% ipython --no-banner

In [1]: import numpy as np

In [2]: np.set_printoptions(precision=2, suppress=True, linewidth=140, sign=" ")

In [3]: X = np.load("mat.npy")

In [4]: print(X.round(2) + 0)
[[ 0.82  0.05  0.17  0.04 -0.04 -0.01 -0.04  0.23  0.04  0.23]
 [ 0.05  0.87 -0.2   0.15 -0.02  0.15  0.04 -0.11  0.08  0.08]
 [ 0.17 -0.2   0.63  0.17  0.    0.2   0.08 -0.28  0.08 -0.04]
 [ 0.04  0.15  0.17  0.76  0.05 -0.2  -0.03  0.01 -0.14 -0.26]
 [-0.04 -0.02  0.    0.05  0.98  0.04  0.    0.04  0.03  0.09]
 [-0.01  0.15  0.2  -0.2   0.04  0.82 -0.04  0.07 -0.11 -0.16]
 [-0.04  0.04  0.08 -0.03  0.   -0.04  0.98  0.07 -0.01  0.02]
 [ 0.23 -0.11 -0.28  0.01  0.04  0.07  0.07  0.69 -0.02 -0.24]
 [ 0.04  0.08  0.08 -0.14  0.03 -0.11 -0.01 -0.02  0.92 -0.17]
 [ 0.23  0.08 -0.04 -0.26  0.09 -0.16  0.02 -0.24 -0.17  0.52]]

In [5]: print(round(np.linalg.norm(X) ** 2 / np.linalg.norm(X, 2) ** 2, 2))
8.0

In [6]: print(round(np.linalg.norm(X[2] - X[0]), 2))
1.05

In [7]: print(np.linalg.norm(X, axis=1).argmax())
4

In [8]: print(round(float(np.linalg.norm(X, 1)), 2), np.round(np.linalg.norm(X, np.inf), 2))
1.86 1.86

In [9]: print(np.round(np.linalg.norm(X, 2), 2))
1.0

In [10]: print(np.round(X.reshape(2, -1), 2) + 0)
[[ 0.82  0.05  0.17  0.04 -0.04 -0.01 -0.04  0.23  0.04  0.23  0.05  0.87 -0.2   0.15 -0.02  0.15  0.04 -0.11  0.08  0.08  0.17 -0.2
   0.63  0.17  0.    0.2   0.08 -0.28  0.08 -0.04  0.04  0.15  0.17  0.76  0.05 -0.2  -0.03  0.01 -0.14 -0.26 -0.04 -0.02  0.    0.05
   0.98  0.04  0.    0.04  0.03  0.09]
 [-0.01  0.15  0.2  -0.2   0.04  0.82 -0.04  0.07 -0.11 -0.16 -0.04  0.04  0.08 -0.03  0.   -0.04  0.98  0.07 -0.01  0.02  0.23 -0.11
  -0.28  0.01  0.04  0.07  0.07  0.69 -0.02 -0.24  0.04  0.08  0.08 -0.14  0.03 -0.11 -0.01 -0.02  0.92 -0.17  0.23  0.08 -0.04 -0.26
   0.09 -0.16  0.02 -0.24 -0.17  0.52]]

In [11]: X.reshape(10, 11)
---------------------------------------------------------------------------
ValueError                                Traceback (most recent call last)
Cell In[11], line 1
----> 1 X.reshape(10, 11)

ValueError: cannot reshape array of size 100 into shape (10,11)

In [12]: print(np.round(X.reshape(-1, 2), 2) + 0)
[[ 0.82  0.05]
 [ 0.17  0.04]
 [-0.04 -0.01]
 [-0.04  0.23]
 [ 0.04  0.23]
 [ 0.05  0.87]
 [-0.2   0.15]
 [-0.02  0.15]
 [ 0.04 -0.11]
 [ 0.08  0.08]
 [ 0.17 -0.2 ]
 [ 0.63  0.17]
 [ 0.    0.2 ]
 [ 0.08 -0.28]
 [ 0.08 -0.04]
 [ 0.04  0.15]
 [ 0.17  0.76]
 [ 0.05 -0.2 ]
 [-0.03  0.01]
 [-0.14 -0.26]
 [-0.04 -0.02]
 [ 0.    0.05]
 [ 0.98  0.04]
 [ 0.    0.04]
 [ 0.03  0.09]
 [-0.01  0.15]
 [ 0.2  -0.2 ]
 [ 0.04  0.82]
 [-0.04  0.07]
 [-0.11 -0.16]
 [-0.04  0.04]
 [ 0.08 -0.03]
 [ 0.   -0.04]
 [ 0.98  0.07]
 [-0.01  0.02]
 [ 0.23 -0.11]
 [-0.28  0.01]
 [ 0.04  0.07]
 [ 0.07  0.69]
 [-0.02 -0.24]
 [ 0.04  0.08]
 [ 0.08 -0.14]
 [ 0.03 -0.11]
 [-0.01 -0.02]
 [ 0.92 -0.17]
 [ 0.23  0.08]
 [-0.04 -0.26]
 [ 0.09 -0.16]
 [ 0.02 -0.24]
 [-0.17  0.52]]

In [13]: T = X.reshape(10, 2, -1)

In [14]: print(np.round(T.transpose(1, 0, 2), 2) + 0)
[[[ 0.82  0.05  0.17  0.04 -0.04]
  [ 0.05  0.87 -0.2   0.15 -0.02]
  [ 0.17 -0.2   0.63  0.17  0.  ]
  [ 0.04  0.15  0.17  0.76  0.05]
  [-0.04 -0.02  0.    0.05  0.98]
  [-0.01  0.15  0.2  -0.2   0.04]
  [-0.04  0.04  0.08 -0.03  0.  ]
  [ 0.23 -0.11 -0.28  0.01  0.04]
  [ 0.04  0.08  0.08 -0.14  0.03]
  [ 0.23  0.08 -0.04 -0.26  0.09]]

 [[-0.01 -0.04  0.23  0.04  0.23]
  [ 0.15  0.04 -0.11  0.08  0.08]
  [ 0.2   0.08 -0.28  0.08 -0.04]
  [-0.2  -0.03  0.01 -0.14 -0.26]
  [ 0.04  0.    0.04  0.03  0.09]
  [ 0.82 -0.04  0.07 -0.11 -0.16]
  [-0.04  0.98  0.07 -0.01  0.02]
  [ 0.07  0.07  0.69 -0.02 -0.24]
  [-0.11 -0.01 -0.02  0.92 -0.17]
  [-0.16  0.02 -0.24 -0.17  0.52]]]

In [15]: print(T.shape)
(10, 2, 5)

In [16]: print(np.einsum("ihd,jhd->hij", T, T).shape)
(2, 10, 10)

In [17]: vec = np.array([0, 1, -2, -2, 3, 0, -2, 1, 1, 1])

In [18]: print(np.round((vec - X @ vec) @ (X @ vec), 2))
-0.0

In [19]: print(np.round(np.eye(10) - X, 2) + 0)
[[ 0.18 -0.05 -0.17 -0.04  0.04  0.01  0.04 -0.23 -0.04 -0.23]
 [-0.05  0.13  0.2  -0.15  0.02 -0.15 -0.04  0.11 -0.08 -0.08]
 [-0.17  0.2   0.37 -0.17  0.   -0.2  -0.08  0.28 -0.08  0.04]
 [-0.04 -0.15 -0.17  0.24 -0.05  0.2   0.03 -0.01  0.14  0.26]
 [ 0.04  0.02  0.   -0.05  0.02 -0.04  0.   -0.04 -0.03 -0.09]
 [ 0.01 -0.15 -0.2   0.2  -0.04  0.18  0.04 -0.07  0.11  0.16]
 [ 0.04 -0.04 -0.08  0.03  0.    0.04  0.02 -0.07  0.01 -0.02]
 [-0.23  0.11  0.28 -0.01 -0.04 -0.07 -0.07  0.31  0.02  0.24]
 [-0.04 -0.08 -0.08  0.14 -0.03  0.11  0.01  0.02  0.08  0.17]
 [-0.23 -0.08  0.04  0.26 -0.09  0.16 -0.02  0.24  0.17  0.48]]

In [20]: print(np.linalg.eigvalsh(2 * X - np.eye(10)))
[-1. -1.  1.  1.  1.  1.  1.  1.  1.  1.]

In [21]: m1 = np.array([[4, 5, 2, -2, 0, 5, 1, -3, -5, 1],
    ...:     [2, 0, -4, -1, -5, 4, 3, 3, 2, -3],
    ...:     [-5, -4, 5, 2, -2, -3, 5, 5, -3, -5],
    ...:     [-4, 1, 3, 5, 5, -5, 3, -2, 2, 5],
    ...:     [5, -4, -3, 5, -2, 2, 5, 0, -5, -1],
    ...:     [-1, -4, 4, -4, 4, -3, 4, 5, -5, -4],
    ...:     [-1, -3, 1, -4, -1, -1, -5, -3, -1, 0],
    ...:     [4, 3, 1, 4, 4, -3, -4, -2, -4, -4],
    ...:     [5, -2, 5, -5, 0, 4, 5, -5, 5, 3],
    ...:     [4, 4, -2, -3, -5, -2, -4, 3, 5, -5]])

In [22]: m1[-1] = m1[0] + -3 * m1[1]

In [23]: print(m1)
[[  4   5   2  -2   0   5   1  -3  -5   1]
 [  2   0  -4  -1  -5   4   3   3   2  -3]
 [ -5  -4   5   2  -2  -3   5   5  -3  -5]
 [ -4   1   3   5   5  -5   3  -2   2   5]
 [  5  -4  -3   5  -2   2   5   0  -5  -1]
 [ -1  -4   4  -4   4  -3   4   5  -5  -4]
 [ -1  -3   1  -4  -1  -1  -5  -3  -1   0]
 [  4   3   1   4   4  -3  -4  -2  -4  -4]
 [  5  -2   5  -5   0   4   5  -5   5   3]
 [ -2   5  14   1  15  -7  -8 -12 -11  10]]

In [24]: W = np.array([[2, 0, 1, 2],
    ...:     [3, 0, 3, 1],
    ...:     [3, 0, 3, 3],
    ...:     [2, 2, 2, 3],
    ...:     [0, 2, 1, 2],
    ...:     [2, 3, 1, 0],
    ...:     [0, 2, 3, 1],
    ...:     [1, 1, 2, 0],
    ...:     [0, 2, 0, 2],
    ...:     [2, 2, 3, 1]])

In [25]: c = np.array([3, -2, 3, 1])

In [26]: H = np.maximum(m1 @ W + c, 0)

In [27]: print(H)
[[ 37   0  29   6]
 [  0   5   0   0]
 [  0   0  10   0]
 [ 15  21  41  40]
 [  4   8   9   3]
 [  0   0   5   0]
 [  0   0   0   0]
 [ 15   0   0  19]
 [ 21  21  25  27]
 [ 52   0  50  57]]

In [28]: cent = np.array([[1, 2], [-2, -3], [2, 0], [0, -2]])

In [29]: print((H @ cent).round(6).argmax(axis=1))
[ 0  0  0  0  0  0  0  0  0  0]

In [30]: print(H @ cent)
[[  95   62]
 [ -10  -15]
 [  20    0]
 [  55 -113]
 [   6  -22]
 [  10    0]
 [   0    0]
 [  15   -8]
 [  29  -75]
 [ 152  -10]]

In [31]: cent = H[[7, 4]].astype(float)

In [32]: for _ in range(4):
    ...:     z = np.linalg.norm(H[:, None] - cent, axis=-1).argmin(axis=1)
    ...:     cent = np.array([H[z == j].mean(axis=0) for j in range(2)])
    ...: 

In [33]: print(z)
[ 0  1  1  0  1  1  1  1  0  0]

In [34]: print(np.bincount(z))
[ 4  6]

In [35]: print(np.linalg.cond(m1) > 100)
True

In [36]: print(np.argsort(-np.linalg.norm(m1, axis=0).round(6), kind="stable")[:3])
[ 4  2  8]

In [37]: print([round(float(x), 2) for x in np.linalg.svd(m1, compute_uv=False)[:3]])
[33.5, 17.81, 14.08]

In [38]: print(np.linalg.matrix_rank(m1, rtol=0.1))
8

In [39]: print(np.count_nonzero(m1))
95

In [40]: print(m1 - m1[0])
[[  0   0   0   0   0   0   0   0   0   0]
 [ -2  -5  -6   1  -5  -1   2   6   7  -4]
 [ -9  -9   3   4  -2  -8   4   8   2  -6]
 [ -8  -4   1   7   5 -10   2   1   7   4]
 [  1  -9  -5   7  -2  -3   4   3   0  -2]
 [ -5  -9   2  -2   4  -8   3   8   0  -5]
 [ -5  -8  -1  -2  -1  -6  -6   0   4  -1]
 [  0  -2  -1   6   4  -8  -5   1   1  -5]
 [  1  -7   3  -3   0  -1   4  -2  10   2]
 [ -6   0  12   3  15 -12  -9  -9  -6   9]]

In [41]: print(m1.shape)
(10, 10)

In [42]: m1[:, 10]
---------------------------------------------------------------------------
IndexError                                Traceback (most recent call last)
Cell In[42], line 1
----> 1 m1[:, 10]

IndexError: index 10 is out of bounds for axis 1 with size 10

In [43]: print(m1.sum(axis=1))
[  8   1  -5  13   2  -4 -18  -1  15   5]

In [44]: Uu, s, Vh = np.linalg.svd(m1)

In [45]: vecs = Vh[:(s > 1e-8).sum()]

In [46]: rng = np.random.default_rng(98)

In [47]: vec = m1[3] + -1 * m1[4] + rng.integers(2) * np.eye(10)[1]

In [48]: print(vec)
[-9.  5.  6.  0.  7. -7. -2. -2.  7.  6.]

In [49]: print(np.round(vecs.T @ vecs, 2) + 0)
[[ 0.83 -0.07 -0.05  0.05  0.19  0.24  0.   -0.11  0.03 -0.15]
 [-0.07  0.97 -0.02  0.02  0.08  0.1   0.   -0.05  0.01 -0.07]
 [-0.05 -0.02  0.98  0.02  0.06  0.08  0.   -0.04  0.01 -0.05]
 [ 0.05  0.02  0.02  0.98 -0.06 -0.07  0.    0.03 -0.01  0.05]
 [ 0.19  0.08  0.06 -0.06  0.79 -0.27  0.    0.13 -0.03  0.17]
 [ 0.24  0.1   0.08 -0.07 -0.27  0.66 -0.01  0.16 -0.04  0.21]
 [ 0.    0.    0.    0.    0.   -0.01  1.    0.    0.    0.  ]
 [-0.11 -0.05 -0.04  0.03  0.13  0.16  0.    0.92  0.02 -0.1 ]
 [ 0.03  0.01  0.01 -0.01 -0.03 -0.04  0.    0.02  1.    0.02]
 [-0.15 -0.07 -0.05  0.05  0.17  0.21  0.   -0.1   0.02  0.87]]

In [50]: print(np.linalg.matrix_rank(np.vstack([m1, vec])))
9

In [51]: M = np.vander(np.arange(7) - 3, 4, increasing=True)

In [52]: print(M)
[[  1  -3   9 -27]
 [  1  -2   4  -8]
 [  1  -1   1  -1]
 [  1   0   0   0]
 [  1   1   1   1]
 [  1   2   4   8]
 [  1   3   9  27]]

In [53]: proj = M @ np.linalg.solve(M.T @ M, M.T)

In [54]: print(np.round(proj @ M[:, 3], 2) + 0)
[-27.  -8.  -1.   0.   1.   8.  27.]

In [55]: print(np.round(np.trace(proj), 2))
4.0

In [56]: print(proj)
[[ 0.93  0.19 -0.1  -0.1   0.02  0.1  -0.05]
 [ 0.19  0.45  0.38  0.14 -0.1  -0.17  0.1 ]
 [-0.1   0.38  0.45  0.29  0.05 -0.1   0.02]
 [-0.1   0.14  0.29  0.33  0.29  0.14 -0.1 ]
 [ 0.02 -0.1   0.05  0.29  0.45  0.38 -0.1 ]
 [ 0.1  -0.17 -0.1   0.14  0.38  0.45  0.19]
 [-0.05  0.1   0.02 -0.1  -0.1   0.19  0.93]]

In [57]: print(np.round(np.linalg.eigvalsh(proj), 2) + 0)
[ 0.  0.  0.  1.  1.  1.  1.]

In [58]: vec = np.array([0, 0, 0, 1])

In [59]: rhs = M @ vec

In [60]: c, lr = np.zeros(4), 1 / np.linalg.norm(M, 2) ** 2

In [61]: for i in range(20):
    ...:     c -= lr * M.T @ (M @ c - rhs)
    ...:     if i % 5 == 0: print(i, round(np.linalg.norm(M @ c - rhs), 2))
    ...: 
0 0.24
5 0.23
10 0.23
15 0.23

In [62]: print(np.round(np.linalg.cond(M), 2))
23.42

In [63]: def softmax(z):
    ...:     e = np.exp(z - z.max(axis=-1, keepdims=True))
    ...:     return e / e.sum(axis=-1, keepdims=True)
    ...: 

In [64]: print(softmax(M).sum(axis=1))
[ 1.  1.  1.  1.  1.  1.  1.]

In [65]: print(softmax(M[3]))
[ 0.48  0.17  0.17  0.17]

In [66]: scores = M @ M.T / np.sqrt(4)

In [67]: print(np.round(softmax(scores), 2) + 0)
[[ 1.    0.    0.    0.    0.    0.    0.  ]
 [ 1.    0.    0.    0.    0.    0.    0.  ]
 [ 1.    0.    0.    0.    0.    0.    0.  ]
 [ 0.14  0.14  0.14  0.14  0.14  0.14  0.14]
 [ 0.    0.    0.    0.    0.    0.    1.  ]
 [ 0.    0.    0.    0.    0.    0.    1.  ]
 [ 0.    0.    0.    0.    0.    0.    1.  ]]

In [68]: print(np.round(softmax(scores)[3] @ M, 2) + 0)
[ 1.  0.  4.  0.]
